% python3 -q
>>> import numpy as np
>>> np.set_printoptions(precision=2, suppress=True, linewidth=160)
>>> X = np.loadtxt("w.csv", delimiter=",")
>>> X
array([[0., 0., 0., 0., 1., 1., 1., 0., 1., 1., 0., 1., 0., 0.],
       [0., 0., 0., 0., 0., 0., 1., 0., 0., 0., 0., 0., 0., 0.],
       [0., 0., 0., 0., 0., 0., 0., 0., 0., 1., 0., 0., 0., 0.],
       [0., 0., 0., 0., 0., 0., 0., 1., 0., 0., 0., 0., 1., 0.],
       [1., 0., 0., 0., 0., 0., 0., 0., 0., 0., 0., 0., 0., 1.],
       [1., 0., 0., 0., 0., 0., 0., 1., 0., 0., 0., 0., 0., 1.],
       [1., 1., 0., 0., 0., 0., 0., 1., 0., 0., 0., 0., 1., 0.],
       [0., 0., 0., 1., 0., 1., 1., 0., 0., 0., 0., 0., 0., 1.],
       [1., 0., 0., 0., 0., 0., 0., 0., 0., 0., 0., 0., 0., 0.],
       [1., 0., 1., 0., 0., 0., 0., 0., 0., 0., 0., 0., 0., 0.],
       [0., 0., 0., 0., 0., 0., 0., 0., 0., 0., 0., 0., 0., 0.],
       [1., 0., 0., 0., 0., 0., 0., 0., 0., 0., 0., 0., 0., 0.],
       [0., 0., 0., 1., 0., 0., 1., 0., 0., 0., 0., 0., 0., 0.],
       [0., 0., 0., 0., 1., 1., 0., 1., 0., 0., 0., 0., 0., 0.]])
>>> Uu, s, Vh = np.linalg.svd(X, full_matrices=False)
>>> Uu.shape, s.shape, Vh.shape
((14, 14), (14,), (14, 14))
>>> np.round(s / s[0], 2) + 0
array([1.  , 0.91, 0.67, 0.58, 0.48, 0.37, 0.27, 0.25, 0.24, 0.17, 0.15, 0.08, 0.  , 0.  ])
>>> print((s > 1e-8).sum())
12
>>> [round(float(np.linalg.det(X[:i, :i])), 2) + 0 for i in range(1, 15)]
[0.0, 0.0, 0.0, 0.0, 0.0, 0.0, 0.0, 0.0, 0.0, 0.0, 0.0, 0.0, 0.0, 0.0]
>>> ev, evecs = np.linalg.eigh(X)
>>> vec = np.array([-3, -2, 1, -1, 3, -1, 0, -1, 2, 0, -2, -2, 1, -3])
>>> (np.sign(evecs[:, -1].round(6)) == np.sign(evecs[0, -1].round(6))).astype(int)
array([1, 1, 1, 1, 1, 1, 1, 1, 1, 1, 0, 1, 1, 1])
>>> Uu, s, Vh = np.linalg.svd(X)
>>> np.argmax(s[:-1] / (s[1:] + 1e-6)) + 1
np.int64(12)
>>> print(s.round(2) + 0)
[3.14 2.86 2.12 1.83 1.51 1.16 0.86 0.8  0.74 0.54 0.46 0.26 0.   0.  ]
>>> A2 = Uu[:, :12] @ np.diag(s[:12]) @ Vh[:12]
>>> print(round(np.linalg.norm(X - A2) / np.linalg.norm(X), 2))
0.0
>>> print(np.linalg.matrix_rank(X, rtol=0.05))
12
>>> np.linalg.matrix_rank(A2)
np.int64(12)
>>> print(round(np.abs(X - A2).max(), 2))
0.0
>>> mat = np.load("mat.npy")
>>> mat
array([[ 0.,  0.,  0.,  0., -3.,  2., -2.],
       [ 0.,  0.,  0.,  0.,  0., -1.,  2.],
       [ 0.,  0.,  0.,  0., -1., -2.,  1.],
       [ 0.,  0.,  0.,  0.,  0.,  0.,  2.],
       [-3.,  0., -1.,  0.,  0.,  0.,  0.],
       [ 2., -1., -2.,  0.,  0.,  0.,  0.],
       [-2.,  2.,  1.,  2.,  0.,  0.,  0.]])
>>> Uu, s, Vh = np.linalg.svd(mat)
>>> evecs = Vh[:(s > 1e-8).sum()]
>>> rng = np.random.default_rng(9675)
>>> vec = mat[6] + 5 * mat[2] + rng.integers(2) * np.eye(7)[0]
>>> vec
array([ -2.,   2.,   1.,   2.,  -5., -10.,   5.])
>>> np.round(evecs.T @ evecs, 2) + 0
array([[ 0.99, -0.08,  0.03,  0.05,  0.  ,  0.  ,  0.  ],
       [-0.08,  0.39,  0.23,  0.42,  0.  ,  0.  ,  0.  ],
       [ 0.03,  0.23,  0.91, -0.16,  0.  ,  0.  ,  0.  ],
       [ 0.05,  0.42, -0.16,  0.71,  0.  ,  0.  ,  0.  ],
       [ 0.  ,  0.  ,  0.  ,  0.  ,  1.  ,  0.  ,  0.  ],
       [ 0.  ,  0.  ,  0.  ,  0.  ,  0.  ,  1.  ,  0.  ],
       [ 0.  ,  0.  ,  0.  ,  0.  ,  0.  ,  0.  ,  1.  ]])
>>> np.linalg.matrix_rank(np.vstack([mat, vec]))
np.int64(6)
>>> np.allclose(evecs.T @ evecs @ vec, vec)
True
